$ python -q
>>> import numpy as np
>>> import numpy.linalg as la
>>> np.set_printoptions(precision=3, suppress=True, linewidth=160, floatmode="fixed")
>>> X = np.array([[-0.4, -0.5, 0.3],
...     [-0.7, 0.0, -1.4],
...     [-0.6, 1.4, -0.8],
...     [0.3, -0.9, 0.1],
...     [0.5, -0.5, 0.3]])
>>> X
array([[-0.400, -0.500,  0.300],
       [-0.700,  0.000, -1.400],
       [-0.600,  1.400, -0.800],
       [ 0.300, -0.900,  0.100],
       [ 0.500, -0.500,  0.300]])
>>> vec = np.array([0, 2, 2])
>>> y = X @ vec
>>> coef, lr = np.zeros(3), 1 / la.norm(X, 2) ** 2
>>> for i in range(250):
...     coef -= lr * X.T @ (X @ coef - y)
...     if i % 50 == 0: print(i, round(la.norm(X @ coef - y), 3))
... 
0 2.464
50 0.013
100 0.0
150 0.0
200 0.0
>>> coef.round(3) + 0
array([0.000, 2.000, 2.000])
>>> round(float(la.cond(X)), 3)
3.82
>>> vec = np.array([4, 6, 4])
>>> X * vec
array([[-1.600, -3.000,  1.200],
       [-2.800,  0.000, -5.600],
       [-2.400,  8.400, -3.200],
       [ 1.200, -5.400,  0.400],
       [ 2.000, -3.000,  1.200]])
>>> X @ vec
array([-3.400, -8.400,  2.800, -3.800,  0.200])
>>> Y = np.c_[X[:, :2] @ np.array([[3, 4], [4, 0]]), np.array([5, 3, 3, 1, 2])]
>>> Y
array([[-3.200, -1.600,  5.000],
       [-2.100, -2.800,  3.000],
       [ 3.800, -2.400,  3.000],
       [-2.700,  1.200,  1.000],
       [-0.500,  2.000,  2.000]])
>>> la.norm(la.qr(X)[0].T @ Y, axis=0) ** 2 / ((Y ** 2).sum(axis=0) + 1e-12)
array([1.000, 1.000, 0.488])
>>> la.matrix_rank(np.c_[X, Y])
np.int64(4)
>>> np.round(la.norm(Y - X @ la.lstsq(X, Y)[0], axis=0), 3) + 0
array([0.000, 0.000, 4.958])
>>> vec = np.array([1, -1, -2])
>>> y = X @ vec
>>> la.solve(X.T @ X, X.T @ y)
array([ 1.000, -1.000, -2.000])
>>> y
array([-0.500,  2.100, -0.400,  1.000,  0.400])
>>> la.lstsq(X, y)[0]
array([ 1.000, -1.000, -2.000])
>>> rng = np.random.default_rng(40831)
>>> y = y + 0.3 * rng.normal(size=5)
>>> y
array([-0.382,  2.419, -0.110,  0.982,  0.393])
>>> coef, *_ = la.lstsq(X, y)
>>> coef
array([ 0.793, -1.022, -2.131])
>>> np.round(X.T @ (y - X @ coef), 3) + 0
array([0.000, 0.000, 0.000])
>>> Y = np.array([[1, 1], [1, -1]])
>>> feats = np.kron(Y, np.kron(Y, Y))[rng.permutation(8)][:3]
>>> feats
array([[ 1,  1, -1, -1,  1,  1, -1, -1],
       [ 1,  1,  1,  1,  1,  1,  1,  1],
       [ 1, -1, -1,  1,  1, -1, -1,  1]])
>>> # columns 0 and 4 are equal
>>> Y = feats / la.norm(feats, axis=1, keepdims=True)
>>> C2 = Y @ Y.T
>>> np.argwhere(np.triu(np.abs(C2) > 0.95, 1))
array([], shape=(0, 2), dtype=int64)
>>> np.degrees(np.arccos(np.clip(C2[2, 0], -1, 1)))
np.float64(90.0)
>>> C2.round(3) + 0
array([[1.000, 0.000, 0.000],
       [0.000, 1.000, 0.000],
       [0.000, 0.000, 1.000]])
>>> (np.abs(C2) > 0.9).astype(int)
array([[1, 0, 0],
       [0, 1, 0],
       [0, 0, 1]])
>>> f = np.array([-2, -1, -2])
>>> np.correlate(feats[2], feats[0], "full")
array([-1,  0,  3,  0, -5,  0,  7,  0, -7,  0,  5,  0, -3,  0,  1])
>>> np.convolve(feats[2], f)
array([-2,  1,  1,  1, -1, -1,  1,  1,  1, -2])
>>> np.array([np.convolve(row, f, "same") for row in feats])
array([[-3, -1,  1,  1, -1, -1,  1,  3],
       [-3, -5, -5, -5, -5, -5, -5, -3],
       [ 1,  1,  1, -1, -1,  1,  1,  1]])
>>> np.polyval(f, feats[2])
array([-5, -3, -3, -5, -5, -3, -3, -5])
>>> np.cross(feats[2, :3], feats[0, :3])
array([2, 0, 2])
>>> W0 = np.load("a.npy")
>>> W0
array([[ 0.968,  2.360,  3.948, -1.702,  2.691],
       [ 3.063,  3.830,  2.849, -0.563,  2.428],
       [ 5.379,  4.968, -1.338,  0.571, -3.565],
       [ 3.003,  2.098,  3.271, -0.586,  2.534],
       [ 5.040,  3.525, -2.629,  0.049, -3.068],
       [ 2.272,  3.099,  3.029, -0.844,  2.145],
       [ 0.572,  2.819,  3.071, -0.926,  2.322],
       [ 5.536,  2.677, -0.324,  2.548, -2.140],
       [ 1.702,  1.170,  1.755, -1.663,  1.893],
       [ 6.354,  1.047, -1.995,  1.291, -2.440],
       [ 2.634,  2.274,  3.051, -0.983,  1.653],
       [ 1.791,  2.225,  1.740, -0.406,  2.046],
       [ 1.509,  0.879,  3.546,  0.044,  2.856],
       [ 0.719,  1.445,  3.282, -1.884,  0.610],
       [ 3.777,  1.555,  2.690, -0.321,  1.424],
       [ 1.348,  3.734,  4.138,  0.444,  2.214]])
>>> W1 = np.array([[4, 0, 7], [0, 4, 9], [7, 9, 1], [8, 1, 1], [1, 9, 9]])
>>> coef = np.array([0, -1, -2])
>>> H = np.maximum(W0 @ W1 + coef, 0)
>>> la.matrix_rank(H)
np.int64(3)
>>> (H > 0).mean(axis=0)
array([0.938, 0.750, 1.000])
>>> C = np.array([[0, 3, 2], [0, 2, 1], [2, 0, 3]])
>>> W1 @ C
array([[14, 12, 29],
       [18,  8, 31],
       [ 2, 39, 26],
       [ 2, 26, 20],
       [18, 21, 38]])
>>> (H @ C).round(6).argmax(axis=1)
array([2, 2, 2, 2, 2, 2, 2, 2, 2, 2, 2, 2, 2, 2, 2, 2])
>>> F = np.load("case14.npy")
>>> F
array([[ 0.245, -0.189,  0.284,  0.101,  0.123, -0.055,  0.202],
       [-0.189,  0.182, -0.181,  0.002, -0.049, -0.066, -0.271],
       [ 0.284, -0.181,  0.366,  0.199,  0.189, -0.175,  0.115],
       [ 0.101,  0.002,  0.199,  0.217,  0.151, -0.261, -0.171],
       [ 0.123, -0.049,  0.189,  0.151,  0.119, -0.164, -0.045],
       [-0.055, -0.066, -0.175, -0.261, -0.164,  0.336,  0.300],
       [ 0.202, -0.271,  0.115, -0.171, -0.045,  0.300,  0.534]])
>>> Y = F / la.norm(F, axis=1, keepdims=True)
>>> C2 = Y @ Y.T
>>> (np.abs(C2) > 0.9).astype(int)
array([[1, 0, 1, 0, 0, 0, 0],
       [0, 1, 0, 0, 0, 0, 0],
       [1, 0, 1, 0, 1, 0, 0],
       [0, 0, 0, 1, 1, 1, 0],
       [0, 0, 1, 1, 1, 0, 0],
       [0, 0, 0, 1, 0, 1, 0],
       [0, 0, 0, 0, 0, 0, 1]])
>>> C2[4]
array([ 0.717, -0.330,  0.904,  0.941,  1.000, -0.821, -0.179])
>>> la.norm(Y, axis=1)
array([1.000, 1.000, 1.000, 1.000, 1.000, 1.000, 1.000])
>>> U, sigma, Vh = la.svd(F)
>>> sigma.round(3) + 0
array([1.000, 1.000, 0.000, 0.000, 0.000, 0.000, 0.000])
>>> Y = U[:, :2] @ np.diag(sigma[:2]) @ Vh[:2]
>>> round(la.norm(F - Y, 2), 3), round(float(sigma[2]), 3)
(np.float64(0.0), 0.0)
>>> la.matrix_rank(Y)
np.int64(2)
>>> np.round(np.abs(F - Y).max(), 3)
np.float64(0.0)
>>> np.round(la.norm(F - Y) / la.norm(F), 3)
np.float64(0.0)
>>> vec = np.array([-2, 1, 0, -2, -2, -1, 2])
>>> F @ vec
array([-0.668,  0.177, -1.119, -1.017, -0.761,  1.159,  0.526])
>>> round(float((vec - F @ vec) @ (F @ vec)), 3)
0.0
>>> ev, evecs = la.eigh(F)
>>> vec = np.array([2, 3, 3, 2, 0, 0, 3])
>>> round(vec @ F @ vec, 3)
np.float64(10.227)
>>> evecs * np.abs(ev) @ evecs.T
array([[ 0.245, -0.189,  0.284,  0.101,  0.123, -0.055,  0.202],
       [-0.189,  0.182, -0.181,  0.002, -0.049, -0.066, -0.271],
       [ 0.284, -0.181,  0.366,  0.199,  0.189, -0.175,  0.115],
       [ 0.101,  0.002,  0.199,  0.217,  0.151, -0.261, -0.171],
       [ 0.123, -0.049,  0.189,  0.151,  0.119, -0.164, -0.045],
       [-0.055, -0.066, -0.175, -0.261, -0.164,  0.336,  0.300],
       [ 0.202, -0.271,  0.115, -0.171, -0.045,  0.300,  0.534]])
>>> np.round(la.eigvalsh(F[1:, 1:]), 3) + 0
array([0.000, 0.000, 0.000, 0.000, 0.755, 1.000])
>>> evecs * np.maximum(ev, 0) @ evecs.T
array([[ 0.245, -0.189,  0.284,  0.101,  0.123, -0.055,  0.202],
       [-0.189,  0.182, -0.181,  0.002, -0.049, -0.066, -0.271],
       [ 0.284, -0.181,  0.366,  0.199,  0.189, -0.175,  0.115],
       [ 0.101,  0.002,  0.199,  0.217,  0.151, -0.261, -0.171],
       [ 0.123, -0.049,  0.189,  0.151,  0.119, -0.164, -0.045],
       [-0.055, -0.066, -0.175, -0.261, -0.164,  0.336,  0.300],
       [ 0.202, -0.271,  0.115, -0.171, -0.045,  0.300,  0.534]])
>>> M = np.load("layer11.npy")
>>> M
array([[0.300, 0.000, 0.000, 0.000, 1.000, 2.000, 0.000, 3.000],
       [3.000, 2.300, 3.000, 2.000, 1.000, 3.000, 1.000, 2.000],
       [3.000, 3.000, 2.300, 3.000, 1.000, 3.000, 0.000, 1.000],
       [2.000, 1.000, 0.000, 0.300, 0.000, 1.000, 2.000, 2.000],
       [3.000, 1.000, 2.000, 1.000, 2.300, 0.000, 0.000, 2.000],
       [3.000, 0.000, 1.000, 2.000, 3.000, 1.300, 1.000, 0.000],
       [2.000, 1.000, 2.000, 3.000, 2.000, 3.000, 3.300, 3.000],
       [0.000, 0.000, 0.000, 0.000, 1.000, 2.000, 0.000, 3.300]])
>>> U, sigma, Vh = la.svd(M, full_matrices=False)
>>> np.allclose(U * sigma @ Vh, M)
True
>>> U.shape, sigma.shape, Vh.shape
((8, 8), (8,), (8, 8))
>>> sigma
array([13.267,  4.948,  3.456,  3.077,  2.365,  1.523,  0.839,  0.029])
>>> np.round(U.T @ U, 3) + 0
array([[1.000, 0.000, 0.000, 0.000, 0.000, 0.000, 0.000, 0.000],
       [0.000, 1.000, 0.000, 0.000, 0.000, 0.000, 0.000, 0.000],
       [0.000, 0.000, 1.000, 0.000, 0.000, 0.000, 0.000, 0.000],
       [0.000, 0.000, 0.000, 1.000, 0.000, 0.000, 0.000, 0.000],
       [0.000, 0.000, 0.000, 0.000, 1.000, 0.000, 0.000, 0.000],
       [0.000, 0.000, 0.000, 0.000, 0.000, 1.000, 0.000, 0.000],
       [0.000, 0.000, 0.000, 0.000, 0.000, 0.000, 1.000, 0.000],
       [0.000, 0.000, 0.000, 0.000, 0.000, 0.000, 0.000, 1.000]])
>>> np.abs(U[:, 0]).round(6).argmax()
np.int64(6)
>>> np.abs(Vh[0])
array([0.465, 0.263, 0.333, 0.364, 0.299, 0.427, 0.219, 0.389])
>>> sigma / sigma[0]
array([1.000, 0.373, 0.260, 0.232, 0.178, 0.115, 0.063, 0.002])
>>> (sigma > 1e-8).sum()
np.int64(8)
>>> la.norm(M, axis=0)
array([6.640, 4.158, 4.826, 5.205, 4.721, 6.139, 4.110, 6.472])
>>> np.round(la.norm(M, 1), 3), round(float(la.norm(M, np.inf)), 3)
(np.float64(16.3), 19.3)
>>> round(la.norm(M[5], 1), 3), np.round(la.norm(M[5], np.inf), 3)
(np.float64(11.3), np.float64(3.0))
>>> la.norm(M, axis=1).argmax()
np.int64(6)
>>> O, evecs = la.qr(M[:, :2])[0], la.qr(M[:, 2:])[0]
>>> sigma = la.svd(O.T @ evecs, compute_uv=False)
>>> sigma
array([1.000, 0.941])
>>> np.degrees(np.arccos(sigma.clip(0, 1)))
array([ 1.170, 19.864])
>>> (sigma > 0.9).sum()
np.int64(2)
>>> vec = np.array([2, 2, 2, 2, 0, 2, 0, 0])
>>> M @ np.ones(8)
array([ 6.300, 17.300, 16.300,  8.300, 11.300, 11.300, 19.300,  6.300])
>>> M * vec
array([[0.600, 0.000, 0.000, 0.000, 0.000, 4.000, 0.000, 0.000],
       [6.000, 4.600, 6.000, 4.000, 0.000, 6.000, 0.000, 0.000],
       [6.000, 6.000, 4.600, 6.000, 0.000, 6.000, 0.000, 0.000],
       [4.000, 2.000, 0.000, 0.600, 0.000, 2.000, 0.000, 0.000],
       [6.000, 2.000, 4.000, 2.000, 0.000, 0.000, 0.000, 0.000],
       [6.000, 0.000, 2.000, 4.000, 0.000, 2.600, 0.000, 0.000],
       [4.000, 2.000, 4.000, 6.000, 0.000, 6.000, 0.000, 0.000],
       [0.000, 0.000, 0.000, 0.000, 0.000, 4.000, 0.000, 0.000]])
>>> np.einsum("ij,j->i", M, vec)
array([ 4.600, 26.600, 28.600,  8.600, 14.000, 14.600, 22.000,  4.000])
>>> (M @ vec).argmax()
np.int64(2)
>>> (M * vec).sum(axis=1)
array([ 4.600, 26.600, 28.600,  8.600, 14.000, 14.600, 22.000,  4.000])
>>> np.sign((M @ vec).round(6))
array([1.000, 1.000, 1.000, 1.000, 1.000, 1.000, 1.000, 1.000])
>>> mat = np.array([[-1, -3, 0, -2, 0, -1, -1, 0],
...     [1, 2, -2, 0, -1, 0, 0, 2],
...     [2, -1, 3, 1, -1, -2, 1, -1],
...     [3, 3, -2, -2, -3, 2, 1, 0],
...     [1, 2, -3, 2, -2, 2, -3, 3],
...     [3, 3, 3, -2, 0, 3, 0, 1]]) * (rng.random((6, 8)) < 0.3)
>>> mat
array([[ 0, -3,  0, -2,  0, -1, -1,  0],
       [ 1,  0,  0,  0, -1,  0,  0,  0],
       [ 0,  0,  0,  0, -1,  0,  0, -1],
       [ 3,  0, -2, -2, -3,  2,  0,  0],
       [ 0,  2,  0,  0, -2,  0, -3,  0],
       [ 0,  0,  0,  0,  0,  0,  0,  1]])
>>> f, r1 = mat[3], mat[2]
>>> f @ f
np.int64(30)
>>> f @ r1
np.int64(3)
>>> p = (f @ r1) / (f @ f) * f
>>> np.round(la.norm(f + r1) ** 2 + la.norm(f - r1) ** 2, 3)
np.float64(64.0)
>>> r1 - p
array([-0.300,  0.000,  0.200,  0.200, -0.700, -0.200,  0.000, -1.000])
>>> E = np.loadtxt("x.csv", delimiter=",")
>>> E
array([[0.190, 0.238, 0.000, 0.000, 0.143, 0.238, 0.190, 0.000, 0.000],
       [0.000, 0.087, 0.174, 0.000, 0.174, 0.130, 0.043, 0.174, 0.217],
       [0.000, 0.172, 0.069, 0.103, 0.138, 0.103, 0.172, 0.138, 0.103],
       [0.250, 0.250, 0.000, 0.150, 0.150, 0.150, 0.000, 0.050, 0.000],
       [0.045, 0.182, 0.000, 0.091, 0.091, 0.091, 0.136, 0.136, 0.227],
       [0.185, 0.185, 0.148, 0.037, 0.148, 0.111, 0.111, 0.000, 0.074],
       [0.000, 0.065, 0.161, 0.129, 0.129, 0.032, 0.194, 0.161, 0.129],
       [0.103, 0.138, 0.172, 0.069, 0.069, 0.069, 0.138, 0.172, 0.069],
       [0.192, 0.077, 0.154, 0.077, 0.154, 0.077, 0.038, 0.115, 0.115]])
>>> vec = np.array([3, 0, 5, 1, 2, 1, 3, 0, 4])
>>> (E @ vec).argmax()
np.int64(8)
>>> E @ np.eye(9)[1]
array([0.238, 0.087, 0.172, 0.250, 0.182, 0.185, 0.065, 0.138, 0.077])
>>> (E * vec).sum(axis=1)
array([1.667, 2.348, 1.759, 1.350, 1.818, 2.370, 2.323, 2.138, 2.385])
>>> E @ np.ones(9)
array([1.000, 1.000, 1.000, 1.000, 1.000, 1.000, 1.000, 1.000, 1.000])
>>> round(la.det(F), 3)
np.float64(0.0)
>>> F @ F
array([[ 0.245, -0.189,  0.284,  0.101,  0.123, -0.055,  0.202],
       [-0.189,  0.182, -0.181,  0.002, -0.049, -0.066, -0.271],
       [ 0.284, -0.181,  0.366,  0.199,  0.189, -0.175,  0.115],
       [ 0.101,  0.002,  0.199,  0.217,  0.151, -0.261, -0.171],
       [ 0.123, -0.049,  0.189,  0.151,  0.119, -0.164, -0.045],
       [-0.055, -0.066, -0.175, -0.261, -0.164,  0.336,  0.300],
       [ 0.202, -0.271,  0.115, -0.171, -0.045,  0.300,  0.534]])
>>> la.determinant(F)
Traceback (most recent call last):
  File "<python-input-123>", line 1, in <module>
    la.determinant(F)
    ^^^^^^^^^^^^^^
AttributeError: module 'numpy.linalg' has no attribute 'determinant'
>>> la.matrix_power(F, 2)
array([[ 0.245, -0.189,  0.284,  0.101,  0.123, -0.055,  0.202],
       [-0.189,  0.182, -0.181,  0.002, -0.049, -0.066, -0.271],
       [ 0.284, -0.181,  0.366,  0.199,  0.189, -0.175,  0.115],
       [ 0.101,  0.002,  0.199,  0.217,  0.151, -0.261, -0.171],
       [ 0.123, -0.049,  0.189,  0.151,  0.119, -0.164, -0.045],
       [-0.055, -0.066, -0.175, -0.261, -0.164,  0.336,  0.300],
       [ 0.202, -0.271,  0.115, -0.171, -0.045,  0.300,  0.534]])
>>> np.allclose(F @ F.T, F.T @ F)
True
>>> (F + F.T) / 2
array([[ 0.245, -0.189,  0.284,  0.101,  0.123, -0.055,  0.202],
       [-0.189,  0.182, -0.181,  0.002, -0.049, -0.066, -0.271],
       [ 0.284, -0.181,  0.366,  0.199,  0.189, -0.175,  0.115],
       [ 0.101,  0.002,  0.199,  0.217,  0.151, -0.261, -0.171],
       [ 0.123, -0.049,  0.189,  0.151,  0.119, -0.164, -0.045],
       [-0.055, -0.066, -0.175, -0.261, -0.164,  0.336,  0.300],
       [ 0.202, -0.271,  0.115, -0.171, -0.045,  0.300,  0.534]])
